$ python3 -q
>>> import numpy as np
>>> np.set_printoptions(precision=2, suppress=True, linewidth=200)
>>> def rnd(a):
...     return np.round(a, 2) + 0
... 
>>> F = np.array([[0, 0, -1, 0], [0, -1, 0, 0], [0, 0, 0, 0], [1, 0, 0, 0]])
>>> Uu, sv, VT = np.linalg.svd(F)
>>> np.argmax(sv[:-1] / (sv[1:] + 1e-6)) + 1
np.int64(3)
>>> sv
array([1., 1., 1., 0.])
>>> other = Uu[:, :3] @ np.diag(sv[:3]) @ VT[:3]
>>> rnd(np.linalg.norm(F - other, 2)), sv[3]
(np.float64(0.0), np.float64(0.0))
>>> np.linalg.matrix_rank(F, rtol=0.05)
np.int64(3)
>>> rnd(np.linalg.norm(F - other) / np.linalg.norm(F))
np.float64(0.0)
>>> np.abs(F - other).max()
np.float64(0.0)
>>> print(other)
[[ 0.  0. -1.  0.]
 [ 0. -1.  0.  0.]
 [ 0.  0.  0.  0.]
 [ 1.  0.  0.  0.]]
>>> def softmax(z):
...     e = np.exp(z - z.max(axis=-1, keepdims=True))
...     return e / e.sum(axis=-1, keepdims=True)
... 
>>> softmax(other[2])
array([0.25, 0.25, 0.25, 0.25])
>>> softmax(other[2] + 3)
array([0.25, 0.25, 0.25, 0.25])
>>> S = other @ other.T / np.sqrt(4)
>>> rnd(softmax(S))
array([[0.35, 0.22, 0.22, 0.22],
       [0.22, 0.35, 0.22, 0.22],
       [0.25, 0.25, 0.25, 0.25],
       [0.22, 0.22, 0.22, 0.35]])
>>> rank = np.linalg.matrix_rank(F)
>>> rank
np.int64(3)
>>> null = np.linalg.svd(F)[2][rank:].T
>>> null[:, 0] / null[np.abs(null[:, 0]).round(6).argmax(), 0]
array([0., 0., 0., 1.])
>>> print([int(np.linalg.matrix_rank(F[:, :j + 1])) for j in range(4)])
[1, 2, 3, 3]
>>> print(np.allclose(F[:-1].T @ np.linalg.lstsq(F[:-1].T, F[-1])[0], F[-1]))
False
>>> np.linalg.lstsq(F[:-1].T, F[-1])[2]
np.int32(2)
>>> Q, _ = np.linalg.qr(np.array([[1.3, 1.0], [-0.4, -0.1], [0.7, -0.7]]))
>>> mat = Q @ Q.T
>>> rnd(mat)
array([[ 0.96, -0.2 , -0.03],
       [-0.2 ,  0.07, -0.16],
       [-0.03, -0.16,  0.97]])
>>> print(rnd(softmax(mat).sum(axis=1)))
[1. 1. 1.]
>>> rnd(softmax(mat[2] + 2))
array([0.22, 0.19, 0.59])
>>> rnd(softmax(mat[2]))
array([0.22, 0.19, 0.59])
>>> S = mat @ mat.T / np.sqrt(3)
>>> print(softmax(S).round(6).argmax(axis=1))
[0 1 2]
>>> print(rnd(softmax(S)))
[[0.48 0.25 0.27]
 [0.31 0.37 0.32]
 [0.27 0.25 0.48]]
>>> print(rnd(softmax(S)[2] @ mat))
[ 0.19 -0.11  0.42]
>>> Uu, sv, VT = np.linalg.svd(mat)
>>> vecs = VT[:(sv > 1e-8).sum()]
>>> rng = np.random.default_rng(6685)
>>> vec = mat[0] + 2 * mat[2] + rng.integers(2) * np.eye(3)[0]
>>> rnd(vec)
array([ 0.89, -0.51,  1.91])
>>> print(rnd(np.linalg.norm(vec - vecs.T @ vecs @ vec)))
0.0
>>> np.linalg.matrix_rank(np.vstack([mat, vec]))
np.int64(2)
>>> J = np.loadtxt("dump.csv", delimiter=",")
>>> print(J)
[[1. 0.]
 [0. 1.]]
>>> Q = J.astype(float).copy()
>>> for j in range(2):
...     Q[:, j] -= Q[:, :j] @ (Q[:, :j].T @ Q[:, j])
...     Q[:, j] /= np.linalg.norm(Q[:, j])
... 
>>> Q.T @ Q
array([[1., 0.],
       [0., 1.]])
>>> Q
array([[1., 0.],
       [0., 1.]])
>>> rnd(np.sort(np.abs(np.linalg.eigvals(J)))[::-1])
array([1., 1.])
>>> rnd(np.linalg.matrix_power(J, 2))
array([[1., 0.],
       [0., 1.]])
>>> pr = np.eye(2)[1]
>>> for _ in range(3):
...     pr = pr @ J
...     print(pr.round(2))
... 
[0. 1.]
[0. 1.]
[0. 1.]
>>> E = np.loadtxt("case13.csv", delimiter=",")
>>> print(E)
[[ 0. -1. -1.  0.]
 [-1.  0. -1.  0.]
 [-1. -1.  0.  0.]
 [ 0.  0.  0.  0.]]
>>> Uu, sv, VT = np.linalg.svd(E)
>>> rnd(sv)
array([2., 1., 1., 0.])
>>> other = Uu[:, :3] @ np.diag(sv[:3]) @ VT[:3]
>>> np.linalg.matrix_rank(other)
np.int64(3)
>>> np.linalg.matrix_rank(E, rtol=0.05)
np.int64(3)
>>> rnd(np.abs(E - other).max())
np.float64(0.0)
>>> rnd(np.linalg.norm(E - other) / np.linalg.norm(E))
np.float64(0.0)
>>> rnd(np.linalg.norm(E - other, 2)), sv[3]
(np.float64(0.0), np.float64(0.0))
>>> Uu, sv, VT = np.linalg.svd(E)
>>> vecs = VT[:(sv > 1e-8).sum()]
>>> vec = E[1] + 3 * E[0] + rng.integers(2) * np.eye(4)[0]
>>> vec
array([-1., -3., -4.,  0.])
>>> print(rnd(vecs.T @ vecs))
[[1. 0. 0. 0.]
 [0. 1. 0. 0.]
 [0. 0. 1. 0.]
 [0. 0. 0. 0.]]
>>> rnd(np.linalg.norm(vec - vecs.T @ vecs @ vec))
np.float64(0.0)
>>> np.allclose(vecs.T @ vecs @ vec, vec)
True
>>> rnd(np.diag(vecs.T @ vecs))
array([1., 1., 1., 0.])
>>> other = E + rng.integers(-2, 3, (4, 3)) @ rng.integers(-2, 3, (3, 4))
>>> other
array([[ 2., -1., -6., -1.],
       [-3., -2., -4., -1.],
       [-3., -4., -5., -2.],
       [ 0., -2., -3., -2.]])
>>> rnd(np.linalg.svd(other - E, compute_uv=False))
array([9.49, 3.92, 1.25, 0.  ])
